$ ipython --no-banner

In [1]: import numpy as np

In [2]: np.set_printoptions(precision=1, suppress=True, linewidth=140)

In [3]: E = np.loadtxt("dump.csv", delimiter=",")

In [4]: E
Out[4]: 
array([[ 22.,  -2.,  -1.,   2.,  -3.,  -3.,   2.,  -2.,   1.,   1.,  -2.,  -2.],
       [  2.,  33.,   2.,   3.,  -3.,   1.,  -2.,  -2.,   2.,   3.,   2.,  -1.],
       [  2.,  -3.,  23.,  -1.,  -1.,  -1.,   3.,   3.,  -3.,  -3.,   1.,  -2.],
       [  0.,   0.,  -3.,  21.,   2.,   1.,  -1.,   1.,  -3.,   1.,   2.,   1.],
       [ -3.,   3.,  -3.,  -2.,  22.,  -3.,   0.,  -3.,   1.,   2.,   1.,   3.],
       [ -3.,   1.,   1.,  -1.,   3.,   8.,   3.,  -3.,   0.,   3.,  -1.,  -1.],
       [  1.,  -2.,   0.,   1.,  -2.,  -1.,  33.,   1.,   2.,   3.,   0.,   0.],
       [  2.,   1.,   0.,  -3.,   3.,  -2.,   1.,  -7.,  -3.,  -1.,  -3.,   1.],
       [  0.,   1.,  -3.,   1.,  -1.,   3.,   2.,  -2., -23.,   2.,   3.,  -1.],
       [  1.,   1.,  -2.,   3.,   0.,  -1.,  -2.,  -2.,  -1.,  22.,   2.,  -3.],
       [ -1.,   2.,   0.,  -3.,  -1.,  -1.,   1.,  -2.,   3.,  -1.,   8.,  -3.],
       [  0.,   3.,   1.,  -3.,   1.,  -1.,  -3.,   1.,   0.,   3.,  -1.,  27.]])

In [5]: np.round(np.linalg.norm(E) ** 2 / np.linalg.norm(E, 2) ** 2, 1)
Out[5]: np.float64(4.9)

In [6]: round(float(np.linalg.norm(E, 2)), 1)
Out[6]: 36.6

In [7]: round(np.linalg.norm(E, "nuc"), 1)
Out[7]: np.float64(257.0)

In [8]: np.round(np.linalg.norm(E[2], 1), 1), round(float(np.linalg.norm(E[2], np.inf)), 1)
Out[8]: (np.float64(46.0), 23.0)

In [9]: round(np.linalg.norm(E[2] - E[4]), 1)
Out[9]: np.float64(37.2)

In [10]: E[2] @ E[4]
Out[10]: np.float64(-124.0)

In [11]: np.linalg.norm(E, axis=1).argmax()
Out[11]: np.int64(1)

In [12]: np.linalg.norm(E, axis=1)
Out[12]: array([23. , 33.8, 24.2, 21.7, 23.4, 10.7, 33.4,  9.8, 23.9, 22.8, 10.2, 27.7])

In [13]: round(float(np.linalg.norm(E, 1)), 1), round(np.linalg.norm(E, np.inf), 1)
Out[13]: (53.0, np.float64(56.0))

In [14]: t3 = np.stack([E, 4 * E, E[::-1]])

In [15]: np.einsum("bij,cij->bc", t3, t3)
Out[15]: 
array([[  6570.,  26280.,    348.],
       [ 26280., 105120.,   1392.],
       [   348.,   1392.,   6570.]])

In [16]: (t3 @ E.T).shape
Out[16]: (3, 12, 12)

In [17]: t3.shape
Out[17]: (3, 12, 12)

In [18]: np.linalg.matrix_rank(t3)
Out[18]: array([12, 12, 12])

In [19]: other = np.array([[2, 0, -2, 2, 0, 1, -1, 1, 0],
    ...:     [-1, 2, -1, 1, 2, 2, 0, 2, 0],
    ...:     [-1, 2, -2, 0, -2, 1, 2, 2, -2],
    ...:     [-1, 0, -1, -1, 0, 1, 0, 1, 1],
    ...:     [1, -1, 2, -1, 2, -2, 1, 0, -2],
    ...:     [-1, 0, 0, 0, 1, 0, 0, -2, 2],
    ...:     [1, 2, 0, -1, -2, 0, -1, -1, 0],
    ...:     [0, -2, -1, -1, 1, 0, 2, -1, -2],
    ...:     [-1, -2, 1, 2, 1, 2, 2, -1, 1]])

In [20]: Z = np.array([[-1, -5, -6], [5, 9, 1], [-5, 4, 9]])

In [21]: K = np.block([[other, np.array([[5, -2, -1],
    ...:     [1, 4, 5],
    ...:     [-4, -5, 1],
    ...:     [-1, 5, 2],
    ...:     [3, -4, 4],
    ...:     [-4, 4, 3],
    ...:     [3, -1, 2],
    ...:     [-2, -4, -3],
    ...:     [-3, 4, 4]])], [np.zeros((3, 9)), Z]])

In [22]: K
Out[22]: 
array([[ 2.,  0., -2.,  2.,  0.,  1., -1.,  1.,  0.,  5., -2., -1.],
       [-1.,  2., -1.,  1.,  2.,  2.,  0.,  2.,  0.,  1.,  4.,  5.],
       [-1.,  2., -2.,  0., -2.,  1.,  2.,  2., -2., -4., -5.,  1.],
       [-1.,  0., -1., -1.,  0.,  1.,  0.,  1.,  1., -1.,  5.,  2.],
       [ 1., -1.,  2., -1.,  2., -2.,  1.,  0., -2.,  3., -4.,  4.],
       [-1.,  0.,  0.,  0.,  1.,  0.,  0., -2.,  2., -4.,  4.,  3.],
       [ 1.,  2.,  0., -1., -2.,  0., -1., -1.,  0.,  3., -1.,  2.],
       [ 0., -2., -1., -1.,  1.,  0.,  2., -1., -2., -2., -4., -3.],
       [-1., -2.,  1.,  2.,  1.,  2.,  2., -1.,  1., -3.,  4.,  4.],
       [ 0.,  0.,  0.,  0.,  0.,  0.,  0.,  0.,  0., -1., -5., -6.],
       [ 0.,  0.,  0.,  0.,  0.,  0.,  0.,  0.,  0.,  5.,  9.,  1.],
       [ 0.,  0.,  0.,  0.,  0.,  0.,  0.,  0.,  0., -5.,  4.,  9.]])

In [23]: other = K[0, 0] * K[1:] - np.outer(K[1:, 0], K[0])

In [24]: other
Out[24]: 
array([[  0.,   4.,  -4.,   4.,   4.,   5.,  -1.,   5.,   0.,   7.,   6.,   9.],
       [  0.,   4.,  -6.,   2.,  -4.,   3.,   3.,   5.,  -4.,  -3., -12.,   1.],
       [  0.,   0.,  -4.,   0.,   0.,   3.,  -1.,   3.,   2.,   3.,   8.,   3.],
       [  0.,  -2.,   6.,  -4.,   4.,  -5.,   3.,  -1.,  -4.,   1.,  -6.,   9.],
       [  0.,   0.,  -2.,   2.,   2.,   1.,  -1.,  -3.,   4.,  -3.,   6.,   5.],
       [  0.,   4.,   2.,  -4.,  -4.,  -1.,  -1.,  -3.,   0.,   1.,   0.,   5.],
       [  0.,  -4.,  -2.,  -2.,   2.,   0.,   4.,  -2.,  -4.,  -4.,  -8.,  -6.],
       [  0.,  -4.,   0.,   6.,   2.,   5.,   3.,  -1.,   2.,  -1.,   6.,   7.],
       [  0.,   0.,   0.,   0.,   0.,   0.,   0.,   0.,   0.,  -2., -10., -12.],
       [  0.,   0.,   0.,   0.,   0.,   0.,   0.,   0.,   0.,  10.,  18.,   2.],
       [  0.,   0.,   0.,   0.,   0.,   0.,   0.,   0.,   0., -10.,   8.,  18.]])

In [25]: np.linalg.matrix_rank(other), np.linalg.matrix_rank(K)
Out[25]: (np.int64(11), np.int64(12))

In [26]: np.sort(np.abs(np.linalg.eigvals(K)))
Out[26]: array([1.3, 1.3, 2.1, 2.2, 3.5, 3.5, 3.6, 3.6, 4.3, 4.3, 9.9, 9.9])

In [27]: np.allclose(K @ K.T, K.T @ K)
Out[27]: False

In [28]: (K + K.T) / 2
Out[28]: 
array([[ 2. , -0.5, -1.5,  0.5,  0.5,  0. ,  0. ,  0.5, -0.5,  2.5, -1. , -0.5],
       [-0.5,  2. ,  0.5,  0.5,  0.5,  1. ,  1. ,  0. , -1. ,  0.5,  2. ,  2.5],
       [-1.5,  0.5, -2. , -0.5,  0. ,  0.5,  1. ,  0.5, -0.5, -2. , -2.5,  0.5],
       [ 0.5,  0.5, -0.5, -1. , -0.5,  0.5, -0.5,  0. ,  1.5, -0.5,  2.5,  1. ],
       [ 0.5,  0.5,  0. , -0.5,  2. , -0.5, -0.5,  0.5, -0.5,  1.5, -2. ,  2. ],
       [ 0. ,  1. ,  0.5,  0.5, -0.5,  0. ,  0. , -1. ,  2. , -2. ,  2. ,  1.5],
       [ 0. ,  1. ,  1. , -0.5, -0.5,  0. , -1. ,  0.5,  1. ,  1.5, -0.5,  1. ],
       [ 0.5,  0. ,  0.5,  0. ,  0.5, -1. ,  0.5, -1. , -1.5, -1. , -2. , -1.5],
       [-0.5, -1. , -0.5,  1.5, -0.5,  2. ,  1. , -1.5,  1. , -1.5,  2. ,  2. ],
       [ 2.5,  0.5, -2. , -0.5,  1.5, -2. ,  1.5, -1. , -1.5, -1. ,  0. , -5.5],
       [-1. ,  2. , -2.5,  2.5, -2. ,  2. , -0.5, -2. ,  2. ,  0. ,  9. ,  2.5],
       [-0.5,  2.5,  0.5,  1. ,  2. ,  1.5,  1. , -1.5,  2. , -5.5,  2.5,  9. ]])

In [29]: K @ K
Out[29]: 
array([[  2.,  -8.,  -3.,   2.,   8.,   2.,  -3.,  -2.,   6.,  -3., -30., -43.],
       [ -4.,  -4.,   3.,  -5.,  14.,  -1.,   5.,  -4.,  -1., -12.,  63.,  63.],
       [ -1.,   6.,  -4.,  -6.,   1.,   1.,  -7.,  -5.,   4., -23.,  -7.,  22.],
       [ -2.,  -6.,   5.,   0.,   5.,  -1.,   3.,  -8.,   2.,   7.,  64.,  31.],
       [  9.,   6.,  -2.,  -5.,  -8.,  -8.,   0.,   7., -15., -23., -81.,   4.],
       [ -3.,  -1.,   8.,   3.,   2.,   1.,   2.,  -1.,   4.,   5.,  82.,  74.],
       [ -2.,   6.,  -6.,   9.,   1.,   8.,  -4.,   6.,   5., -17.,  -2.,  -1.],
       [  9.,   3.,   6.,  -7.,  -7., -12.,  -9.,  -6.,  -1.,  17., -56., -29.],
       [ -3.,   1.,   4.,  -6.,  -6.,  -2.,   2.,  -7.,   5., -10.,  76.,  75.],
       [  0.,   0.,   0.,   0.,   0.,   0.,   0.,   0.,   0.,   6., -64., -53.],
       [  0.,   0.,   0.,   0.,   0.,   0.,   0.,   0.,   0.,  35.,  60., -12.],
       [  0.,   0.,   0.,   0.,   0.,   0.,   0.,   0.,   0., -20.,  97., 115.]])

In [30]: Q, R = np.linalg.qr(K)

In [31]: Q.shape, R.shape
Out[31]: ((12, 12), (12, 12))

In [32]: Q.round(1) + 0
Out[32]: 
array([[-0.6,  0. , -0.6,  0.4, -0.1,  0. ,  0. ,  0. ,  0.3,  0. ,  0. ,  0. ],
       [ 0.3, -0.4, -0.1,  0.3, -0.7,  0.2, -0.1,  0. , -0.3,  0. ,  0. ,  0. ],
       [ 0.3, -0.4, -0.3, -0.1,  0.3, -0.2, -0.7,  0.1,  0.2,  0. ,  0. ,  0. ],
       [ 0.3,  0. , -0.3, -0.4, -0.1,  0.4,  0.3,  0.4,  0.5,  0. ,  0. ,  0. ],
       [-0.3,  0.2,  0.4, -0.2, -0.5,  0. , -0.5,  0.2,  0.4,  0. ,  0. ,  0. ],
       [ 0.3,  0. ,  0. ,  0. , -0.2, -0.3,  0.2, -0.7,  0.4,  0. ,  0. ,  0. ],
       [-0.3, -0.5,  0.2, -0.2,  0.2,  0.6, -0.1, -0.4,  0. ,  0. ,  0. ,  0. ],
       [ 0. ,  0.4, -0.5, -0.4, -0.2,  0.2, -0.3, -0.3, -0.4,  0. ,  0. ,  0. ],
       [ 0.3,  0.5,  0.1,  0.6,  0.2,  0.5, -0.3, -0.1,  0.1,  0. ,  0. ,  0. ],
       [ 0. ,  0. ,  0. ,  0. ,  0. ,  0. ,  0. ,  0. ,  0. , -0.1,  0.4, -0.9],
       [ 0. ,  0. ,  0. ,  0. ,  0. ,  0. ,  0. ,  0. ,  0. ,  0.7, -0.6, -0.4],
       [ 0. ,  0. ,  0. ,  0. ,  0. ,  0. ,  0. ,  0. ,  0. , -0.7, -0.7, -0.2]])
